$ ipython --no-banner

In [1]: import numpy as np

In [2]: import numpy.linalg as la

In [3]: np.set_printoptions(suppress=True, linewidth=100)

In [4]: M2 = np.array([[-2, 1], [-3, -5], [3, -4]])

In [5]: M = np.block([[np.zeros((3, 3)), M2], [M2.T, np.zeros((2, 2))]])

In [6]: M
Out[6]: 
array([[ 0.,  0.,  0., -2.,  1.],
       [ 0.,  0.,  0., -3., -5.],
       [ 0.,  0.,  0.,  3., -4.],
       [-2., -3.,  3.,  0.,  0.],
       [ 1., -5., -4.,  0.,  0.]])

In [7]: # looks like rank 4

In [8]: np.all(la.eigvalsh(M) > 0)
Out[8]: np.False_

In [9]: [round(float(la.det(M[:i, :i])), 2) + 0 for i in range(1, 6)]
Out[9]: [0.0, 0.0, 0.0, 0.0, 0.0]

In [10]: try:
    ...:     la.cholesky(M)
    ...: except la.LinAlgError as e:
    ...:     print(repr(e))
    ...: 
LinAlgError('Matrix is not positive definite')

In [11]: feats = np.load("case3.npy")

In [12]: feats.round(2)
Out[12]: 
array([[ 0.49,  0.18,  0.39,  0.03,  0.2 ,  0.12, -0.08],
       [ 0.18,  0.07,  0.12,  0.03,  0.1 ,  0.06, -0.06],
       [ 0.39,  0.12,  0.55, -0.16, -0.04, -0.07,  0.21],
       [ 0.03,  0.03, -0.16,  0.15,  0.17,  0.14, -0.22],
       [ 0.2 ,  0.1 , -0.04,  0.17,  0.25,  0.19, -0.27],
       [ 0.12,  0.06, -0.07,  0.14,  0.19,  0.15, -0.22],
       [-0.08, -0.06,  0.21, -0.22, -0.27, -0.22,  0.34]])

In [13]: Uu, s, VT = la.svd(feats)

In [14]: evecs = VT[:(s > 1e-8).sum()]

In [15]: rng = np.random.default_rng(734386)

In [16]: x0 = feats[3] + -2 * feats[6] + rng.integers(2) * np.eye(7)[4]

In [17]: x0.round(2)
Out[17]: array([ 0.19,  0.15, -0.59,  0.59,  1.71,  0.57, -0.9 ])

In [18]: np.round(evecs.T @ evecs, 2)
Out[18]: 
array([[ 0.49,  0.18,  0.39,  0.03,  0.2 ,  0.12, -0.08],
       [ 0.18,  0.07,  0.12,  0.03,  0.1 ,  0.06, -0.06],
       [ 0.39,  0.12,  0.55, -0.16, -0.04, -0.07,  0.21],
       [ 0.03,  0.03, -0.16,  0.15,  0.17,  0.14, -0.22],
       [ 0.2 ,  0.1 , -0.04,  0.17,  0.25,  0.19, -0.27],
       [ 0.12,  0.06, -0.07,  0.14,  0.19,  0.15, -0.22],
       [-0.08, -0.06,  0.21, -0.22, -0.27, -0.22,  0.34]])

In [19]: np.allclose(evecs.T @ evecs @ x0, x0)
Out[19]: False

In [20]: round(la.norm(x0 - evecs.T @ evecs @ x0), 2)
Out[20]: np.float64(0.86)

In [21]: np.round(np.diag(evecs.T @ evecs), 2)
Out[21]: array([0.49, 0.07, 0.55, 0.15, 0.25, 0.15, 0.34])

In [22]: A = np.loadtxt("data.csv", delimiter=",")

In [23]: A
Out[23]: 
array([[-31.93, -30.2 ,  20.45,  30.55, -27.92,  29.7 ,  30.67],
       [-30.49, -29.41,  20.77,  31.89, -29.79,  29.16,  30.76],
       [-31.99, -28.47,  20.18,  30.49, -28.12,  30.52,  32.24],
       [-30.92, -29.35,  20.94,  29.75, -31.76,  30.01,  29.45],
       [-29.32, -30.43,  19.38,  29.29, -29.52,  31.5 ,  28.51],
       [-30.01, -30.75,  20.49,  30.39, -29.78,  32.38,  29.27],
       [-28.14, -30.63,  21.23,  30.15, -30.93,  31.08,  28.74],
       [-32.2 , -30.13,  18.22,  30.29, -29.37,  30.32,  31.02],
       [-31.78, -30.66,  18.86,  29.97, -28.83,  30.02,  28.79],
       [-32.21, -29.48,  19.12,  31.46, -29.06,  29.73,  29.79],
       [-31.23, -30.94,  20.14,  29.22, -29.09,  30.43,  29.96],
       [-31.76, -31.24,  18.01,  29.82, -28.39,  30.62,  30.52],
       [-29.77, -29.91,  20.22,  30.81, -30.16,  30.44,  31.86],
       [-29.91, -28.81,  19.7 ,  30.22, -30.13,  29.8 ,  30.48],
       [-28.58, -30.63,  20.57,  30.62, -31.29,  29.59,  31.97],
       [-30.36, -32.11,  20.27,  30.87, -30.53,  31.04,  32.  ],
       [-29.53, -30.  ,  16.15,  30.23, -29.73,  31.59,  30.12],
       [-29.51, -29.35,  19.99,  29.99, -30.13,  31.68,  30.81],
       [-29.16, -30.95,  19.78,  31.67, -31.85,  29.56,  31.33],
       [-29.88, -29.85,  20.36,  29.  , -31.02,  29.  ,  28.3 ],
       [-30.13, -30.39,  19.16,  30.45, -29.63,  28.9 ,  27.83]])

In [24]: la.cond(A) > 100
Out[24]: np.True_

In [25]: np.round(np.abs(la.svd(A)[2][-1]), 2)
Out[25]: array([0.27, 0.06, 0.06, 0.82, 0.38, 0.13, 0.29])

In [26]: round(np.log10(la.cond(A)))
Out[26]: 2

In [27]: [round(float(x), 2) for x in la.svd(A, compute_uv=False)[:3]]
Out[27]: [351.11, 7.23, 5.58]

In [28]: u, r1 = A[15], A[5]

In [29]: np.round(u @ r1, 2)
Out[29]: np.float64(6102.86)

In [30]: round(u @ u, 2)
Out[30]: np.float64(6236.17)

In [31]: p = (u @ r1) / (u @ u) * u

In [32]: p.round(2)
Out[32]: array([-29.71, -31.42,  19.84,  30.21, -29.88,  30.38,  31.32])

In [33]: la.matrix_rank(np.outer(u, r1))
Out[33]: np.int64(1)

In [34]: np.round(r1 - p, 2)
Out[34]: array([-0.3 ,  0.67,  0.65,  0.18,  0.1 ,  2.  , -2.05])

In [35]: M2 = np.c_[A[:, :2] @ np.array([[3, 8], [7, 9]]), np.array([3, 2, 1, 1, 2, 2, 1, 3, 1, 3, 3, 1, 2, 0, 3, 1, 3, 3, 1, 3, 0])]

In [36]: M2.round(2)
Out[36]: 
array([[-307.19, -527.24,    3.  ],
       [-297.34, -508.61,    2.  ],
       [-295.26, -512.15,    1.  ],
       [-298.21, -511.51,    1.  ],
       [-300.97, -508.43,    2.  ],
       [-305.28, -516.83,    2.  ],
       [-298.83, -500.79,    1.  ],
       [-307.51, -528.77,    3.  ],
       [-309.96, -530.18,    1.  ],
       [-302.99, -523.  ,    3.  ],
       [-310.27, -528.3 ,    3.  ],
       [-313.96, -535.24,    1.  ],
       [-298.68, -507.35,    2.  ],
       [-291.4 , -498.57,    0.  ],
       [-300.15, -504.31,    3.  ],
       [-315.85, -531.87,    1.  ],
       [-298.59, -506.24,    3.  ],
       [-293.98, -500.23,    3.  ],
       [-304.13, -511.83,    1.  ],
       [-298.59, -507.69,    3.  ],
       [-303.12, -514.55,    0.  ]])

In [37]: la.matrix_rank(M2)
Out[37]: np.int64(3)

In [38]: np.round(la.lstsq(A, M2[:, 0])[0], 2) + 0
Out[38]: array([3., 7., 0., 0., 0., 0., 0.])

In [39]: mat = np.load("a.npy")

In [40]: mat
Out[40]: 
array([[ 1.63, -0.47,  2.54, -0.99, -0.03, -2.89, -0.32],
       [-0.74,  0.66, -1.02,  0.72, -0.36,  1.72, -0.34],
       [ 0.23, -0.43,  0.25, -0.36,  0.3 , -0.74,  0.35]])

In [41]: Uu, s, VT = la.svd(feats)

In [42]: s.round(2) + 0
Out[42]: array([1., 1., 0., 0., 0., 0., 0.])

In [43]: M2 = Uu[:, :2] @ np.diag(s[:2]) @ VT[:2]

In [44]: M2.round(2)
Out[44]: 
array([[ 0.49,  0.18,  0.39,  0.03,  0.2 ,  0.12, -0.08],
       [ 0.18,  0.07,  0.12,  0.03,  0.1 ,  0.06, -0.06],
       [ 0.39,  0.12,  0.55, -0.16, -0.04, -0.07,  0.21],
       [ 0.03,  0.03, -0.16,  0.15,  0.17,  0.14, -0.22],
       [ 0.2 ,  0.1 , -0.04,  0.17,  0.25,  0.19, -0.27],
       [ 0.12,  0.06, -0.07,  0.14,  0.19,  0.15, -0.22],
       [-0.08, -0.06,  0.21, -0.22, -0.27, -0.22,  0.34]])

In [45]: round(la.norm(feats - M2) / la.norm(feats), 2)
Out[45]: np.float64(0.0)

In [46]: F = np.load("dump.npy")

In [47]: F
Out[47]: 
array([[ -8.73,  -1.96,  17.89],
       [ -2.91,   3.71, -19.44],
       [ -8.3 , -16.66,  -7.31],
       [ -4.85,  18.92,  -4.29],
       [ 12.8 ,  15.29,   1.53],
       [ -9.01,  10.37, -14.54],
       [ -6.33,   3.41, -18.66],
       [  3.12,  -8.76,  17.71],
       [-10.9 ,   7.73, -14.88],
       [ -1.28, -19.86,   1.98],
       [  3.68,   3.33, -19.37],
       [ -3.49,   6.13,  18.71],
       [-17.45,  -2.45,   9.45],
       [  7.55, -18.44,  -1.72],
       [ -0.18,  18.69,   7.13]])

In [48]: cen = F - F.mean(axis=0)

In [49]: evecs = la.svd(cen)[2][:2]

In [50]: M2 = cen - cen @ evecs.T @ evecs

In [51]: np.round(np.diag(evecs.T @ evecs), 2) + 0
Out[51]: array([0., 1., 1.])
